% python3 -q
>>> import numpy as np
>>> import numpy.linalg as la
>>> np.set_printoptions(precision=3, suppress=True, linewidth=100, legacy="1.25")
>>> def rnd(a):
...     return np.round(a, 3) + 0
... 
>>> J = np.load("arr.npy")
>>> J
array([[-14, -49, -28,   0,  42,  56, -14],
       [ -2,  -7,  -4,   0,   6,   8,  -2],
       [-16, -56, -32,   0,  48,  64, -16],
       [-16, -56, -32,   0,  48,  64, -16]])
>>> U, sv = la.svd(J)
Traceback (most recent call last):
  File "<python-input-6>", line 1, in <module>
    U, sv = la.svd(J)
    ^^^^^
ValueError: too many values to unpack (expected 2)
>>> U, sv, vt = la.svd(J, full_matrices=False)
>>> np.allclose(U * sv @ vt, J)
True
>>> rnd(np.abs(vt[0]))
array([0.152, 0.532, 0.304, 0.   , 0.456, 0.608, 0.152])
>>> np.cumsum(sv ** 2) / np.sum(sv ** 2)
array([1., 1., 1., 1.])
>>> rnd(U.T @ U)
array([[1., 0., 0., 0.],
       [0., 1., 0., 0.],
       [0., 0., 1., 0.],
       [0., 0., 0., 1.]])
>>> rnd(vt @ vt.T)
array([[1., 0., 0., 0.],
       [0., 1., 0., 0.],
       [0., 0., 1., 0.],
       [0., 0., 0., 1.]])
>>> rnd(U.T @ J @ vt.T)
array([[175.482,   0.   ,   0.   ,   0.   ],
       [  0.   ,   0.   ,   0.   ,   0.   ],
       [  0.   ,   0.   ,   0.   ,   0.   ],
       [  0.   ,   0.   ,   0.   ,   0.   ]])
>>> rnd(sv / sv[0])
array([1., 0., 0., 0.])
>>> U, sv, vt = la.svd(J)
>>> V = vt[:(sv > 1e-8).sum()]
>>> rng = np.random.default_rng(87673)
>>> x0 = J[3] + -1 * J[2] + rng.integers(2) * np.eye(7)[5]
>>> x0
array([0., 0., 0., 0., 0., 0., 0.])
>>> rnd(la.norm(x0 - V.T @ V @ x0))
0.0
>>> la.matrix_rank(np.vstack([J, x0]))
1
>>> Q, _ = la.qr(np.array([[0.0, 0.7, -0.5], [-0.4, 0.3, -0.9], [-1.3, 0.3, 0.5]]))
>>> V, _ = la.qr(np.array([[-1.8, 1.4, -0.3, -0.6, 0.1, -0.9, 0.8],
...     [1.5, -1.1, 0.3, -1.7, -0.1, 1.1, -1.1],
...     [-0.2, -2.1, -1.0, 1.2, 0.3, -0.1, -0.4],
...     [0.2, -1.0, 1.8, 0.4, 0.0, 0.9, -0.1],
...     [-0.5, 0.0, 1.2, 2.1, -0.6, -0.1, 0.1],
...     [2.4, 0.1, -0.4, -0.4, -2.3, 1.7, 0.6],
...     [0.6, 0.1, 1.0, 1.0, -0.5, -0.1, 0.1]]))
>>> sv = 3 * 0.7 ** np.arange(3)
>>> m1 = Q[:, :3] * sv @ V[:3]
>>> print(rnd(m1))
[[-0.9    0.157 -0.318 -1.338  0.131 -0.758  0.962]
 [-0.619  1.47   0.432  0.281 -0.167 -0.199  0.167]
 [-1.445  0.523 -0.355  0.683 -2.009  1.135  0.382]]
>>> ang = np.radians(36)
>>> Rm = np.eye(7)
>>> Rm[5, 5] = Rm[6, 6] = np.cos(ang)
>>> Rm[5, 6], Rm[6, 5] = -np.sin(ang), np.sin(ang)
>>> print(rnd(Rm))
[[ 1.     0.     0.     0.     0.     0.     0.   ]
 [ 0.     1.     0.     0.     0.     0.     0.   ]
 [ 0.     0.     1.     0.     0.     0.     0.   ]
 [ 0.     0.     0.     1.     0.     0.     0.   ]
 [ 0.     0.     0.     0.     1.     0.     0.   ]
 [ 0.     0.     0.     0.     0.     0.809 -0.588]
 [ 0.     0.     0.     0.     0.     0.588  0.809]]
>>> other = m1 @ Rm.T
>>> np.allclose(m1 @ m1.T, other @ other.T)
True
>>> print(rnd(np.abs(other - m1).max(axis=0)))
[0.    0.    0.    0.    0.    0.441 0.629]
>>> other = m1 / la.norm(m1, axis=1, keepdims=True)
>>> cov = other @ other.T
>>> print(rnd(la.norm(other, axis=1)))
[1. 1. 1.]
>>> np.argwhere(np.triu(np.abs(cov) > 0.95, 1))
array([], shape=(0, 2), dtype=int64)
>>> m1.shape
(3, 7)
>>> la.matrix_rank(m1)
3
>>> m1[3]
Traceback (most recent call last):
  File "<python-input-41>", line 1, in <module>
    m1[3]
    ~~^^^
IndexError: index 3 is out of bounds for axis 0 with size 3
>>> rnd(la.norm(m1))
3.946
>>> rnd(la.svd(m1, compute_uv=False))
array([3.  , 2.1 , 1.47])
>>> print(np.count_nonzero(m1))
21
>>> np.zeros(3, 7)
Traceback (most recent call last):
  File "<python-input-45>", line 1, in <module>
    np.zeros(3, 7)
    ~~~~~~~~^^^^^^
TypeError: Cannot interpret '7' as a data type
>>> E = np.load("block17.npy")
>>> E
array([[0, 0, 0, 0],
       [0, 0, 0, 0],
       [0, 2, 0, 0]])
>>> [round(float(x), 3) for x in la.svd(E, compute_uv=False)[:3]]
[2.0, 0.0, 0.0]
>>> print(np.argsort(-la.norm(E, axis=0).round(6), kind="stable")[:3])
[1 0 2]
>>> U, sv, vt = la.svd(E)
>>> V = vt[:(sv > 1e-8).sum()]
>>> x0 = E[2] + 2 * E[0] + rng.integers(2) * np.eye(4)[0]
>>> x0
array([0., 2., 0., 0.])
>>> print(np.diag(V.T @ V))
[0. 1. 0. 0.]
>>> print(la.matrix_rank(np.vstack([E, x0])))
1
>>> rk = la.matrix_rank(E)
>>> print(rk)
1
>>> null = la.svd(E)[2][rk:].T
>>> [int(la.matrix_rank(np.delete(E, i, axis=0))) for i in range(3)]
[1, 1, 0]
>>> la.matrix_rank(E.T @ E), la.matrix_rank(E @ E.T)
(1, 1)
>>> null.shape
(4, 3)
>>> np.allclose(E @ null, 0)
True
>>> print([int(la.matrix_rank(E[:, :j + 1])) for j in range(4)])
[0, 1, 1, 1]
>>> [int(la.matrix_rank(E[:i])) for i in range(1, len(E) + 1)]
[0, 0, 1]
